$ ipython --no-banner

In [1]: import numpy as np

In [2]: np.set_printoptions(precision=3, suppress=True, linewidth=200, floatmode="fixed")

In [3]: A = np.load("out7.npy")

In [4]: A
Out[4]: 
array([[1.000, 4.000, 0.000],
       [4.000, 3.000, 4.000],
       [0.000, 4.000, 5.000]])

In [5]: vec = np.array([-2, 0, 2])

In [6]: rhs = A @ vec

In [7]: rhs
Out[7]: array([-2.000,  0.000, 10.000])

In [8]: np.linalg.solve(A, A[:, 0])
Out[8]: array([ 1.000,  0.000, -0.000])

In [9]: np.linalg.solve(A, rhs)
Out[9]: array([-2.000,  0.000,  2.000])

In [10]: np.linalg.solve(A, 3 * rhs)
Out[10]: array([-6.000,  0.000,  6.000])

In [11]: G = A.T @ A

In [12]: np.trace(G), (A ** 2).sum()
Out[12]: (np.float64(99.0), np.float64(99.0))

In [13]: np.linalg.matrix_rank(G)
Out[13]: np.int64(3)

In [14]: np.diag(G)
Out[14]: array([17.000, 41.000, 41.000])

In [15]: np.allclose(G, G.T)
Out[15]: True

In [16]: (A @ A.T).shape
Out[16]: (3, 3)

In [17]: np.linalg.svd(A, compute_uv=False) ** 2
Out[17]: array([81.000,  9.000,  9.000])

In [18]: np.linalg.eigvalsh(G)[::-1]
Out[18]: array([81.000,  9.000,  9.000])

In [19]: ev, evecs = np.linalg.eig(A)

In [20]: ev
Out[20]: array([-3.000,  3.000,  9.000])

In [21]: np.sort(np.linalg.eigvals(np.linalg.inv(A)))
Out[21]: array([-0.333,  0.111,  0.333])

In [22]: rng = np.random.default_rng(89)

In [23]: idx = rng.permutation(3)

In [24]: idx
Out[24]: array([0, 1, 2])

In [25]: A2 = A[idx][:, idx]

In [26]: round(np.linalg.det(A2), 3), round(np.linalg.det(A[idx]), 3)
Out[26]: (np.float64(-81.0), np.float64(-81.0))

In [27]: np.allclose(A2, A)
Out[27]: True

In [28]: vec = np.array([-1, 0, 2])

In [29]: rhs = A @ vec

In [30]: coef, lr = np.zeros(3), 1 / np.linalg.norm(A, 2) ** 2

In [31]: for i in range(25):
    ...:     coef -= lr * A.T @ (A @ coef - rhs)
    ...:     if i % 5 == 0: print(i, round(np.linalg.norm(A @ coef - rhs), 3))
    ...: 
0 5.333
5 2.96
10 1.642
15 0.911
20 0.506

In [32]: coef
Out[32]: array([-0.930,  0.035,  1.930])

In [33]: np.round(np.linalg.cond(A), 3)
Out[33]: np.float64(3.0)

In [34]: m1 = np.loadtxt("x.csv", delimiter=",")

In [35]: m1
Out[35]: 
array([[ 0.952, -0.119, -0.178],
       [-0.119,  0.015,  0.022],
       [-0.178,  0.022,  0.033]])

In [36]: np.linalg.svd(A, compute_uv=False)
Out[36]: array([9.000, 3.000, 3.000])

In [37]: np.diff(A, axis=0)
Out[37]: 
array([[ 3.000, -1.000,  4.000],
       [-4.000,  1.000,  1.000]])

In [38]: A.mean(axis=0)
Out[38]: array([1.667, 3.667, 3.000])

In [39]: np.abs(A).max()
Out[39]: np.float64(5.0)

In [40]: A.sum(axis=0)
Out[40]: array([ 5.000, 11.000,  9.000])

In [41]: M = np.load("test15.npy")

In [42]: M
Out[42]: 
array([[4.000, 0.000, 3.000],
       [0.000, 4.000, 0.000],
       [3.000, 0.000, 4.000]])

In [43]: A2 = M[0, 0] * M[1:] - np.outer(M[1:, 0], M[0])

In [44]: A2
Out[44]: 
array([[ 0.000, 16.000,  0.000],
       [ 0.000,  0.000,  7.000]])

In [45]: np.linalg.matrix_rank(A2), np.linalg.matrix_rank(M)
Out[45]: (np.int64(2), np.int64(3))

In [46]: np.einsum("ii->", M)
Out[46]: np.float64(12.0)

In [47]: round(np.linalg.eigvals(M).sum().real, 3)
Out[47]: np.float64(12.0)

In [48]: round(float(np.linalg.det(2 * M)), 3), round(np.linalg.det(M), 3)
Out[48]: (224.0, np.float64(28.0))

In [49]: round(float(np.linalg.det(M[::-1])), 3)
Out[49]: -28.0

In [50]: ev, evecs = np.linalg.eigh(M)

In [51]: np.linalg.svd(M, compute_uv=False)
Out[51]: array([7.000, 4.000, 1.000])

In [52]: np.abs(evecs[:, -1])
Out[52]: array([0.707, 0.000, 0.707])

In [53]: np.linalg.eigvalsh(M @ M)
Out[53]: array([ 1.000, 16.000, 49.000])

In [54]: np.unique(ev.round(6) + 0, return_counts=True)[1]
Out[54]: array([1, 1, 1])

In [55]: np.abs(evecs[:, -1]).round(6).argmax()
Out[55]: np.int64(0)

In [56]: ev
Out[56]: array([1.000, 4.000, 7.000])

In [57]: np.round(evecs.T @ evecs, 3) + 0
Out[57]: 
array([[1.000, 0.000, 0.000],
       [0.000, 1.000, 0.000],
       [0.000, 0.000, 1.000]])

In [58]: np.linalg.eigvalsh(M + 5 * np.eye(3))
Out[58]: array([ 6.000,  9.000, 12.000])

In [59]: (ev > 1e-8).sum(), (ev < -1e-8).sum()
Out[59]: (np.int64(3), np.int64(0))

In [60]: feats = np.load("layer14.npy")

In [61]: feats
Out[61]: 
array([[ 0.053,  0.947, -0.316],
       [ 0.947,  0.053,  0.316],
       [-0.316,  0.316,  0.895]])

In [62]: # symmetric

In [63]: np.linalg.svd(feats, compute_uv=False)
Out[63]: array([1.000, 1.000, 1.000])

In [64]: np.linalg.pinv(feats)
Out[64]: 
array([[ 0.053,  0.947, -0.316],
       [ 0.947,  0.053,  0.316],
       [-0.316,  0.316,  0.895]])

In [65]: round(float(feats[:, 1] @ feats[:, 0]), 3)
Out[65]: 0.0

In [66]: np.round(feats.T @ feats, 3) + 0
Out[66]: 
array([[1.000, 0.000, 0.000],
       [0.000, 1.000, 0.000],
       [0.000, 0.000, 1.000]])

In [67]: np.all(np.linalg.eigvalsh(feats) > 0)
Out[67]: np.False_

In [68]: [round(float(np.linalg.det(feats[:i, :i])), 2) + 0 for i in range(1, 4)]
Out[68]: [0.05, -0.89, -1.0]

In [69]: mat = np.load("a.npy")

In [70]: mat
Out[70]: 
array([[0.421, 0.211, 0.368],
       [0.444, 0.444, 0.111],
       [0.214, 0.286, 0.500]])

In [71]: # row-stochastic, so 1 is an eigenvalue

In [72]: np.linalg.matrix_power(mat, 2)
Out[72]: 
array([[0.350, 0.287, 0.363],
       [0.408, 0.323, 0.269],
       [0.324, 0.315, 0.361]])

In [73]: mat @ np.ones(3)
Out[73]: array([1.000, 1.000, 1.000])

In [74]: p = np.eye(3)[1]

In [75]: for _ in range(3):
    ...:     p = p @ mat
    ...:     print(p.round(3))
    ...: 
[0.444 0.444 0.111]
[0.408 0.323 0.269]
[0.373 0.306 0.321]

In [76]: idx = rng.permutation(3)

In [77]: A2 = mat[:, idx] * rng.choice([-1, 1], 3)

In [78]: A2
Out[78]: 
array([[-0.211,  0.421, -0.368],
       [-0.444,  0.444, -0.111],
       [-0.286,  0.214, -0.500]])

In [79]: U, _, Vh = np.linalg.svd(mat.T @ A2)

In [80]: np.round(U @ Vh, 3) + 0
Out[80]: 
array([[ 0.000,  1.000,  0.000],
       [-1.000,  0.000,  0.000],
       [ 0.000,  0.000, -1.000]])

In [81]: np.round(np.linalg.lstsq(mat, A2)[0], 3) + 0
Out[81]: 
array([[ 0.000,  1.000,  0.000],
       [-1.000,  0.000,  0.000],
       [ 0.000,  0.000, -1.000]])

In [82]: def softmax(z):
    ...:     e = np.exp(z - z.max(axis=-1, keepdims=True))
    ...:     return e / e.sum(axis=-1, keepdims=True)
    ...: 

In [83]: softmax(A).sum(axis=1)
Out[83]: array([1.000, 1.000, 1.000])

In [84]: softmax(A[2])
Out[84]: array([0.005, 0.268, 0.727])

In [85]: scores = A @ A.T / np.sqrt(3)

In [86]: softmax(scores)[2] @ A
Out[86]: array([0.022, 3.994, 4.994])

In [87]: np.round(softmax(scores + np.triu(np.full(scores.shape, -np.inf), 1)), 3) + 0
Out[87]: 
array([[1.000, 0.000, 0.000],
       [0.000, 1.000, 0.000],
       [0.000, 0.006, 0.994]])

In [88]: K = np.load("data.npy")

In [89]: K
Out[89]: 
array([[ 0.687, -1.137,  2.690],
       [ 0.120,  0.921,  2.853],
       [ 0.585, -2.652,  1.274],
       [-1.102,  0.564, -2.733],
       [-1.958,  1.811, -1.374],
       [ 0.448,  2.261, -1.920],
       [-1.432, -2.600,  0.436],
       [ 1.542, -1.533, -2.067],
       [-1.417,  2.569,  0.626],
       [ 2.742,  0.863, -0.858],
       [ 2.740,  0.805, -0.918],
       [ 0.324, -2.912,  0.644],
       [ 1.433,  2.023, -1.690],
       [-2.640,  0.713, -1.233],
       [ 0.183, -0.639,  2.926],
       [ 2.075, -0.484,  2.112]])

In [90]: A2 = np.c_[K[:, :1] @ np.array([[1]]), np.array([1, 4, 0, -9, -5, 7, -9, 3, 4, 8, -7, -6, 5, 8, 7, -8])]

In [91]: A2
Out[91]: 
array([[ 0.687,  1.000],
       [ 0.120,  4.000],
       [ 0.585,  0.000],
       [-1.102, -9.000],
       [-1.958, -5.000],
       [ 0.448,  7.000],
       [-1.432, -9.000],
       [ 1.542,  3.000],
       [-1.417,  4.000],
       [ 2.742,  8.000],
       [ 2.740, -7.000],
       [ 0.324, -6.000],
       [ 1.433,  5.000],
       [-2.640,  8.000],
       [ 0.183,  7.000],
       [ 2.075, -8.000]])

In [92]: np.linalg.matrix_rank(np.c_[K, A2])
Out[92]: np.int64(4)

In [93]: np.linalg.norm(np.linalg.qr(K)[0].T @ A2, axis=0) ** 2 / ((A2 ** 2).sum(axis=0) + 1e-12)
Out[93]: array([1.000, 0.187])

In [94]: np.round(np.linalg.norm(A2 - K @ np.linalg.lstsq(K, A2)[0], axis=0), 3) + 0
Out[94]: array([ 0.000, 22.611])

In [95]: np.round(np.linalg.lstsq(K, A2[:, 0])[0], 3) + 0
Out[95]: array([1.000, 0.000, 0.000])

In [96]: np.linalg.matrix_rank(A2)
Out[96]: np.int64(2)

In [97]: X = np.load("case15.npy")

In [98]: X
Out[98]: 
array([[-0.462,  0.291, -0.635],
       [-0.956,  0.814, -0.993],
       [ 0.956, -0.814,  0.993],
       [ 0.291, -0.178,  0.422],
       [ 0.462, -0.291,  0.635],
       [-0.462,  0.291, -0.635],
       [ 0.291, -0.178,  0.422],
       [-0.762,  0.537, -0.905],
       [-0.380,  0.235, -0.537],
       [-0.291,  0.178, -0.422],
       [ 0.537, -0.345,  0.716],
       [-0.462,  0.291, -0.635],
       [-0.664,  0.446, -0.834],
       [ 0.000,  0.000,  0.000],
       [-0.885,  0.686, -0.970],
       [ 0.964, -0.834,  0.995],
       [-0.604,  0.397, -0.782],
       [-0.716,  0.493, -0.874],
       [ 0.993, -0.933,  1.000],
       [ 0.885, -0.686,  0.970],
       [-0.964,  0.834, -0.995],
       [-0.862,  0.653, -0.960],
       [ 0.100, -0.060,  0.149],
       [-0.197,  0.119, -0.291]])

In [99]: U, sig, Vh = np.linalg.svd(X)

In [100]: sig
Out[100]: array([5.512, 0.507, 0.051])

In [101]: A2 = U[:, :1] @ np.diag(sig[:1]) @ Vh[:1]

In [102]: round(np.abs(X - A2).max(), 3)
Out[102]: np.float64(0.168)

In [103]: np.linalg.matrix_rank(X, rtol=0.05)
Out[103]: np.int64(2)

In [104]: np.round(np.linalg.norm(X - A2, 2), 3), round(sig[1], 3)
Out[104]: (np.float64(0.507), np.float64(0.507))

In [105]: np.linalg.matrix_rank(A2)
Out[105]: np.int64(1)

In [106]: cen = (X - X.mean(axis=0)) / X.std(axis=0)

In [107]: np.argwhere(np.abs(cen) > 2)
Out[107]: array([], shape=(0, 2), dtype=int64)

In [108]: cen.std(axis=0)
Out[108]: array([1.000, 1.000, 1.000])

In [109]: coef = np.linalg.lstsq(np.delete(cen, 1, axis=1), cen[:, 1])[0]

In [110]: round(float(1 - np.var(cen[:, 1] - np.delete(cen, 1, axis=1) @ coef)), 3)
Out[110]: 0.998

In [111]: coef
Out[111]: array([-1.990,  1.003])

In [112]: arr = np.load("sample3.npy")

In [113]: arr
Out[113]: 
array([[ 0,  1,  0,  3],
       [ 1,  0, -2,  0],
       [ 0, -2,  2, -4],
       [ 3,  0, -4, -2]])

In [114]: # symmetric

In [115]: ev, evecs = np.linalg.eigh(arr)

In [116]: np.abs(evecs[:, -1]).round(6).argmax()
Out[116]: np.int64(2)

In [117]: np.round(evecs.T @ arr @ evecs, 3) + 0
Out[117]: 
array([[-5.954,  0.000,  0.000,  0.000],
       [ 0.000, -0.360,  0.000,  0.000],
       [ 0.000,  0.000,  0.659,  0.000],
       [ 0.000,  0.000,  0.000,  5.655]])

In [118]: np.unique(ev.round(6) + 0, return_counts=True)[1]
Out[118]: array([1, 1, 1, 1])

In [119]: ev
Out[119]: array([-5.954, -0.360,  0.659,  5.655])

In [120]: np.round(evecs.T @ evecs, 3) + 0
Out[120]: 
array([[1.000, 0.000, 0.000, 0.000],
       [0.000, 1.000, 0.000, 0.000],
       [0.000, 0.000, 1.000, 0.000],
       [0.000, 0.000, 0.000, 1.000]])

In [121]: np.abs(evecs[:, -1])
Out[121]: array([0.326, 0.316, 0.731, 0.510])

In [122]: np.linalg.eigvalsh(arr @ arr)
Out[122]: array([ 0.130,  0.435, 31.982, 35.454])

In [123]: vec = np.array([0, 1, 1, 2])

In [124]: rhs = arr @ vec

In [125]: coef, lr = np.zeros(4), 1 / np.linalg.norm(arr, 2) ** 2

In [126]: for i in range(30):
     ...:     coef -= lr * arr.T @ (arr @ coef - rhs)
     ...:     if i % 5 == 0: print(i, round(np.linalg.norm(arr @ coef - rhs), 3))
     ...: 
0 0.637
5 0.512
10 0.484
15 0.458
20 0.433
25 0.41

In [127]: coef
Out[127]: array([-0.512,  0.677,  0.642,  2.015])

In [128]: ev, evecs = np.linalg.eigh(arr)

In [129]: vec = np.array([-1, -2, 1, -2])

In [130]: evecs * np.maximum(ev, 0) @ evecs.T
Out[130]: 
array([[ 1.063,  0.496, -1.089,  1.071],
       [ 0.496,  0.581, -1.355,  0.887],
       [-1.089, -1.355,  3.165, -2.033],
       [ 1.071,  0.887, -2.033,  1.506]])

In [131]: vec = np.array([4, 0, 2, 2])

In [132]: arr @ np.eye(4)[3]
Out[132]: array([ 3.000,  0.000, -4.000, -2.000])

In [133]: arr @ vec
Out[133]: array([ 6,  0, -4,  0])

In [134]: np.einsum("ij,j->i", arr, vec)
Out[134]: array([ 6,  0, -4,  0])

In [135]: np.sign((arr @ vec).round(6))
Out[135]: array([ 1,  0, -1,  0])

In [136]: Q, R = np.linalg.qr(arr)

In [137]: Q.round(3) + 0
Out[137]: 
array([[ 0.000,  0.447, -0.730, -0.516],
       [-0.316,  0.000,  0.548, -0.775],
       [ 0.000, -0.894, -0.365, -0.258],
       [-0.949,  0.000, -0.183,  0.258]])

In [138]: np.allclose(R.T @ R, arr.T @ arr)
Out[138]: True

In [139]: Q.shape, R.shape
Out[139]: ((4, 4), (4, 4))
